$ python3 -q
>>> import numpy as np
>>> from numpy import linalg as LA
>>> np.set_printoptions(precision=3, suppress=True, linewidth=120)
>>> W0 = np.loadtxt("m.csv", delimiter=",")
>>> W0
array([[1.   , 0.7  , 0.49 , 0.343, 0.24 , 0.168, 0.118, 0.082],
       [0.7  , 1.   , 0.7  , 0.49 , 0.343, 0.24 , 0.168, 0.118],
       [0.49 , 0.7  , 1.   , 0.7  , 0.49 , 0.343, 0.24 , 0.168],
       [0.343, 0.49 , 0.7  , 1.   , 0.7  , 0.49 , 0.343, 0.24 ],
       [0.24 , 0.343, 0.49 , 0.7  , 1.   , 0.7  , 0.49 , 0.343],
       [0.168, 0.24 , 0.343, 0.49 , 0.7  , 1.   , 0.7  , 0.49 ],
       [0.118, 0.168, 0.24 , 0.343, 0.49 , 0.7  , 1.   , 0.7  ],
       [0.082, 0.118, 0.168, 0.24 , 0.343, 0.49 , 0.7  , 1.   ]])
>>> x0 = np.ones(8)
>>> for _ in range(7):
...     x0 = W0 @ x0
...     x0 /= LA.norm(x0)
...     print(round(x0 @ W0 @ x0, 3))
... 
3.897
3.9
3.9
3.9
3.9
3.9
3.9
>>> x0
array([0.272, 0.337, 0.383, 0.407, 0.407, 0.383, 0.337, 0.272])
>>> np.round(LA.eigvalsh(W0)[-1], 3)
np.float64(3.9)
>>> def softmax(z):
...     e = np.exp(z - z.max(axis=-1, keepdims=True))
...     return e / e.sum(axis=-1, keepdims=True)
... 
>>> np.round(softmax(10 * W0[2]), 3) + 0
array([0.005, 0.045, 0.898, 0.045, 0.005, 0.001, 0.   , 0.   ])
>>> softmax(W0).sum(axis=1)
array([1., 1., 1., 1., 1., 1., 1., 1.])
>>> softmax(W0[2] + -2)
array([0.118, 0.145, 0.196, 0.145, 0.118, 0.102, 0.092, 0.085])
>>> att = W0 @ W0.T / np.sqrt(8)
>>> softmax(att).round(6).argmax(axis=1)
array([1, 1, 2, 3, 4, 5, 6, 6])
>>> vals, V = LA.eigh(W0)
>>> LA.eigvalsh(W0 + 5 * np.eye(8))
array([5.183, 5.204, 5.248, 5.329, 5.493, 5.86 , 6.783, 8.9  ])
>>> np.round(V.T @ W0 @ V, 3) + 0
array([[0.183, 0.   , 0.   , 0.   , 0.   , 0.   , 0.   , 0.   ],
       [0.   , 0.204, 0.   , 0.   , 0.   , 0.   , 0.   , 0.   ],
       [0.   , 0.   , 0.248, 0.   , 0.   , 0.   , 0.   , 0.   ],
       [0.   , 0.   , 0.   , 0.329, 0.   , 0.   , 0.   , 0.   ],
       [0.   , 0.   , 0.   , 0.   , 0.493, 0.   , 0.   , 0.   ],
       [0.   , 0.   , 0.   , 0.   , 0.   , 0.86 , 0.   , 0.   ],
       [0.   , 0.   , 0.   , 0.   , 0.   , 0.   , 1.783, 0.   ],
       [0.   , 0.   , 0.   , 0.   , 0.   , 0.   , 0.   , 3.9  ]])
>>> K = np.loadtxt("block10.csv", delimiter=",")
>>> K.round(3) + 0
array([[-7.839,  0.655,  5.627,  5.108, 14.383,  5.239, -0.529,  6.942],
       [-0.59 ,  0.599,  0.074,  0.101,  0.486, -0.287,  0.538, -0.254],
       [ 0.026, -0.026,  0.   ,  0.   , -0.017,  0.017, -0.026,  0.017],
       [ 0.222, -0.215,  0.011,  0.017, -0.136,  0.162, -0.227,  0.168],
       [ 1.461, -0.58 ,  0.414,  0.846, -0.665,  1.326, -1.293,  1.608],
       [ 1.734, -0.356,  0.54 ,  1.179, -0.814,  1.547, -1.388,  1.94 ],
       [ 1.862, -0.21 ,  0.597,  1.347, -0.896,  1.636, -1.408,  2.085],
       [ 3.   ,  1.999,  1.   ,  3.   , -2.   ,  2.   , -1.   ,  3.   ],
       [ 4.074,  5.028,  1.168,  4.591, -3.562,  1.749,  0.075,  3.279],
       [ 5.565,  9.918,  1.132,  6.67 , -6.257,  0.799,  2.157,  3.022]])
>>> u = np.array([-1, 0, 1])
>>> np.polyval(u, K[1])
array([0.652, 0.641, 0.995, 0.99 , 0.763, 0.917, 0.71 , 0.936])
>>> Uu, sig, VT = LA.svd(K)
>>> sig.round(3) + 0
array([21.034, 17.922,  6.304,  0.   ,  0.   ,  0.   ,  0.   ,  0.   ])
>>> np.argmax(sig[:-1] / (sig[1:] + 1e-6)) + 1
np.int64(3)
>>> M2 = Uu[:, :3] @ np.diag(sig[:3]) @ VT[:3]
>>> LA.matrix_rank(M2)
np.int64(3)
>>> round(np.abs(K - M2).max(), 3)
np.float64(0.0)
>>> LA.matrix_rank(K, rtol=0.05)
np.int64(3)
>>> np.round(LA.norm(K - M2, 2), 3), round(sig[3], 3)
(np.float64(0.0), np.float64(0.0))
>>> M2.round(3) + 0
array([[-7.839,  0.655,  5.627,  5.108, 14.383,  5.239, -0.529,  6.942],
       [-0.59 ,  0.599,  0.074,  0.101,  0.486, -0.287,  0.538, -0.254],
       [ 0.026, -0.026,  0.   ,  0.   , -0.017,  0.017, -0.026,  0.017],
       [ 0.222, -0.215,  0.011,  0.017, -0.136,  0.162, -0.227,  0.168],
       [ 1.461, -0.58 ,  0.414,  0.846, -0.665,  1.326, -1.293,  1.608],
       [ 1.734, -0.356,  0.54 ,  1.179, -0.814,  1.547, -1.388,  1.94 ],
       [ 1.862, -0.21 ,  0.597,  1.347, -0.896,  1.636, -1.408,  2.085],
       [ 3.   ,  1.999,  1.   ,  3.   , -2.   ,  2.   , -1.   ,  3.   ],
       [ 4.074,  5.028,  1.168,  4.591, -3.562,  1.749,  0.075,  3.279],
       [ 5.565,  9.918,  1.132,  6.67 , -6.257,  0.799,  2.157,  3.022]])
>>> feats = np.load("layer14.npy")
>>> feats
array([[ 0.366, -1.241, -3.493,  2.966,  1.517],
       [ 0.328,  1.006,  2.188, -2.053, -0.825],
       [-0.228, -0.374, -1.182,  1.302,  0.85 ],
       [-0.019,  0.713,  1.101, -1.404, -0.861],
       [-0.277, -2.727, -4.985,  4.461,  2.728],
       [ 0.065, -1.224, -2.528,  2.263,  1.37 ],
       [ 0.101, -0.73 , -1.128,  1.438,  0.806],
       [-0.328, -0.182,  0.216,  0.05 , -0.242],
       [-0.096, -0.39 , -0.027,  0.426,  0.096],
       [ 0.326, -1.433, -2.643,  2.359,  1.858],
       [-0.065, -0.61 , -1.859,  1.362,  0.346],
       [ 0.431, -0.503, -0.547,  1.224,  0.441],
       [ 0.385,  0.014, -0.483,  0.058,  0.433],
       [-0.06 ,  1.291,  2.391, -2.453, -1.025],
       [-0.142,  2.062,  4.383, -3.908, -1.745],
       [ 0.218,  1.496,  2.638, -2.105, -1.856],
       [-0.04 , -0.64 , -0.603,  0.788,  0.068],
       [-0.362,  0.394,  0.819, -1.619, -0.765],
       [-0.498, -0.592, -1.414,  0.379,  0.293],
       [ 0.59 ,  0.171,  1.396, -1.404, -0.385],
       [-0.146,  0.263, -1.51 ,  1.321,  0.751],
       [ 0.12 ,  0.897,  2.388, -2.646, -1.151],
       [-0.352,  1.306,  2.877, -3.161, -1.838],
       [ 0.225,  0.496,  1.469, -1.135, -0.775],
       [ 0.269,  0.462,  1.091, -0.885, -1.322],
       [-0.276, -1.028, -3.288,  2.916,  1.655],
       [-0.306, -0.144,  0.095, -0.094,  0.094],
       [-0.288,  0.954,  1.574, -1.158, -0.031],
       [-0.048,  0.287,  1.514, -1.42 , -0.417],
       [ 0.078,  0.423,  1.308, -1.453, -0.812],
       [ 0.208, -0.851, -1.346,  1.953,  0.887]])
>>> softmax(feats[15])
array([0.062, 0.224, 0.7  , 0.006, 0.008])
>>> np.round(softmax(10 * feats[15]), 3) + 0
array([0., 0., 1., 0., 0.])
>>> softmax(feats[15] + -2)
array([0.062, 0.224, 0.7  , 0.006, 0.008])
>>> att = feats @ feats.T / np.sqrt(5)
>>> softmax(att)[15] @ feats
array([-0.142,  1.994,  4.237, -3.809, -1.736])
>>> x0 = np.array([3, 1, 1, 3, 3])
>>> target = feats @ x0
>>> np.round(LA.pinv(feats) @ feats, 3) + 0
array([[1., 0., 0., 0., 0.],
       [0., 1., 0., 0., 0.],
       [0., 0., 1., 0., 0.],
       [0., 0., 0., 1., 0.],
       [0., 0., 0., 0., 1.]])
>>> LA.lstsq(feats, target)[0]
array([3., 1., 1., 3., 3.])
>>> rng = np.random.default_rng(44742)
>>> target = target + 0.05 * rng.normal(size=31)
>>> target
array([  9.759,  -4.362,   4.19 ,  -5.072,  13.068,   7.359,   5.16 ,  -1.604,   0.956,   9.584,   2.534,   5.209,
         2.089,  -6.94 , -10.975,  -7.184,   1.117,  -7.024,  -1.493,  -2.06 ,   4.502,  -7.706, -11.878,  -3.147,
        -4.291,   8.639,  -0.983,  -1.964,  -3.799,  -4.783,   7.022])
>>> b, *_ = LA.lstsq(feats, target)
>>> [round(float(LA.norm(LA.solve(feats.T @ feats + lam * np.eye(5), feats.T @ target))), 2) for lam in (0, 1, 10, 100)]
[5.37, 4.24, 2.19, 1.45]
>>> np.round(feats.T @ (target - feats @ b), 3) + 0
array([0., 0., 0., 0., 0.])
>>> b
array([2.991, 0.962, 1.001, 2.975, 3.025])
>>> u = np.array([1, 0])
>>> np.correlate(feats[7], feats[17], "full")
array([ 0.251,  0.67 , -0.139, -0.666,  0.328,  0.584, -0.257, -0.113,  0.088])
>>> A = np.load("dump.npy")
>>> A
array([[ 30,  30,   5,   5],
       [-12, -12,  -2,  -2],
       [ 25,  25,  25,  25],
       [-10, -10, -10, -10]])
>>> r = LA.matrix_rank(A)
>>> r
np.int64(2)
>>> ns = LA.svd(A)[2][r:].T
>>> [int(LA.matrix_rank(np.delete(A, i, axis=0))) for i in range(4)]
[2, 2, 2, 2]
>>> lab = rng.permutation(4)
>>> lab
array([1, 0, 2, 3])
>>> M2 = A[lab][:, lab]
>>> np.round(np.sort(np.abs(LA.eigvals(M2))), 3) + 0
array([ 0.   ,  0.   ,  9.626, 23.374])
>>> round(float(LA.det(M2)), 3), round(LA.det(A[lab]), 3)
(0.0, np.float64(0.0))
>>> M2
array([[-12, -12,  -2,  -2],
       [ 30,  30,   5,   5],
       [ 25,  25,  25,  25],
       [-10, -10, -10, -10]])
>>> np.trace(M2)
np.int64(33)
>>> np.allclose(M2, A)
False
>>> np.allclose(A @ A.T, A.T @ A)
False
>>> th = np.deg2rad(120)
>>> E = np.eye(4)
>>> E[np.ix_([1, 3], [1, 3])] = [[np.cos(th), -np.sin(th)], [np.sin(th), np.cos(th)]]
>>> E
array([[ 1.   ,  0.   ,  0.   ,  0.   ],
       [ 0.   , -0.5  ,  0.   , -0.866],
       [ 0.   ,  0.   ,  1.   ,  0.   ],
       [ 0.   ,  0.866,  0.   , -0.5  ]])
>>> u = np.array([8, -1, 4, 6])
>>> M2 = E + np.outer(u, np.eye(4)[1])
>>> round(LA.det(M2) / LA.det(E), 3), round(float(1 + LA.solve(E, u)[1]), 3)
(np.float64(6.696), 6.696)
>>> LA.matrix_rank(M2 - E)
np.int64(1)
>>> M2 = LA.inv(E)
>>> np.round(LA.slogdet(E)[0], 3)
np.float64(1.0)
>>> LA.inv(M2)
array([[ 1.   ,  0.   ,  0.   ,  0.   ],
       [-0.   , -0.5  , -0.   , -0.866],
       [ 0.   ,  0.   ,  1.   ,  0.   ],
       [ 0.   ,  0.866,  0.   , -0.5  ]])
>>> M2
array([[ 1.   ,  0.   ,  0.   ,  0.   ],
       [ 0.   , -0.5  ,  0.   ,  0.866],
       [ 0.   ,  0.   ,  1.   ,  0.   ],
       [-0.   , -0.866, -0.   , -0.5  ]])
>>> LA.det(E) * M2
array([[ 1.   ,  0.   ,  0.   ,  0.   ],
       [ 0.   , -0.5  ,  0.   ,  0.866],
       [ 0.   ,  0.   ,  1.   ,  0.   ],
       [-0.   , -0.866, -0.   , -0.5  ]])
>>> (np.abs(M2) > 1e-9).astype(int)
array([[1, 0, 0, 0],
       [0, 1, 0, 1],
       [0, 0, 1, 0],
       [0, 1, 0, 1]])
